% python3 -q
>>> import numpy as np
>>> np.set_printoptions(precision=3, suppress=True, linewidth=140, sign=" ")
>>> mat = np.loadtxt("arr.csv", delimiter=",")
>>> mat
array([[ 1.,  0.,  0.,  0.,  0.],
       [ 1.,  1.,  0.,  0.,  0.],
       [-1.,  0.,  1.,  0.,  0.],
       [ 3., -2., -2.,  1.,  0.],
       [-3., -2., -3.,  2.,  1.]])
>>> # triangular, det is the product of the diagonal
>>> np.round(np.linalg.norm(mat, 1), 3), round(np.linalg.norm(mat, np.inf), 3)
(np.float64(9.0), np.float64(11.0))
>>> np.linalg.norm(mat, axis=0)
array([ 4.583,  3.   ,  3.742,  2.236,  1.   ])
>>> np.linalg.norm(mat, axis=1).argmax()
np.int64(4)
>>> np.linalg.norm(mat, axis=1)
array([ 1.   ,  1.414,  1.414,  4.243,  5.196])
>>> vals, vecs = np.linalg.eig(mat)
>>> vals
array([ 1.,  1.,  1.,  1.,  1.])
>>> np.sort(np.linalg.eigvals(mat.T))
array([ 1.,  1.,  1.,  1.,  1.])
>>> np.sort(np.linalg.eigvals(mat @ mat))
array([ 1.,  1.,  1.,  1.,  1.])
>>> np.prod(vals)
np.float64(1.0)
>>> rng = np.random.default_rng(8)
>>> z = rng.permutation(5)
>>> z
array([ 3,  0,  1,  2,  4])
>>> out = mat[z][:, z]
>>> np.round(np.linalg.det(out), 3), round(float(np.linalg.det(mat[z])), 3)
(np.float64(1.0), -1.0)
>>> np.allclose(out, mat)
False
>>> u = np.array([2, 2, 3, 1, 0])
>>> out = mat + np.outer(u, np.eye(5)[4])
>>> np.linalg.matrix_rank(out - mat)
np.int64(1)
>>> np.prod(np.diag(mat)), round(np.linalg.det(mat), 3)
(np.float64(1.0), np.float64(1.0))
>>> [int(np.linalg.matrix_rank(np.linalg.matrix_power(mat, p))) for p in range(1, 6)]
[5, 5, 5, 5, 5]
>>> np.linalg.matrix_rank(mat - mat[0, 0] * np.eye(5))
np.int64(3)
>>> C = np.array([[0, 2, 7, 1, 5, 2, 2]])
>>> feats = rng.normal(size=(14, 1)) @ C + np.array([1, -4, -1, -2, -5, -4, -1])
>>> feats
array([[  1.   ,  -6.722, -10.528,  -3.361, -11.806,  -6.722,  -3.722],
       [  1.   ,  -4.703,  -3.461,  -2.352,  -6.758,  -4.703,  -1.703],
       [  1.   ,  -8.625, -17.188,  -4.313, -16.563,  -8.625,  -5.625],
       [  1.   ,  -4.378,  -2.322,  -2.189,  -5.944,  -4.378,  -1.378],
       [  1.   ,  -5.914,  -7.701,  -2.957,  -9.786,  -5.914,  -2.914],
       [  1.   ,  -2.213,   5.255,  -1.106,  -0.532,  -2.213,   0.787],
       [  1.   ,  -2.086,   5.698,  -1.043,  -0.216,  -2.086,   0.914],
       [  1.   ,  -1.215,   8.746,  -0.608,   1.961,  -1.215,   1.785],
       [  1.   ,  -2.465,   4.372,  -1.233,  -1.163,  -2.465,   0.535],
       [  1.   ,  -4.106,  -1.371,  -2.053,  -5.265,  -4.106,  -1.106],
       [  1.   ,  -2.28 ,   5.019,  -1.14 ,  -0.701,  -2.28 ,   0.72 ],
       [  1.   ,  -0.989,   9.538,  -0.495,   2.527,  -0.989,   2.011],
       [  1.   ,  -5.307,  -5.575,  -2.654,  -8.268,  -5.307,  -2.307],
       [  1.   ,  -2.779,   3.272,  -1.39 ,  -1.948,  -2.779,   0.221]])
>>> r = np.linalg.matrix_rank(feats)
>>> r
np.int64(2)
>>> null = np.linalg.svd(feats)[2][r:].T
>>> np.allclose(feats @ null, 0)
True
>>> [int(np.linalg.matrix_rank(feats[:i])) for i in range(1, len(feats) + 1)]
[1, 2, 2, 2, 2, 2, 2, 2, 2, 2, 2, 2, 2, 2]
>>> [int(np.linalg.matrix_rank(np.delete(feats, i, axis=0))) for i in range(14)]
[2, 2, 2, 2, 2, 2, 2, 2, 2, 2, 2, 2, 2, 2]
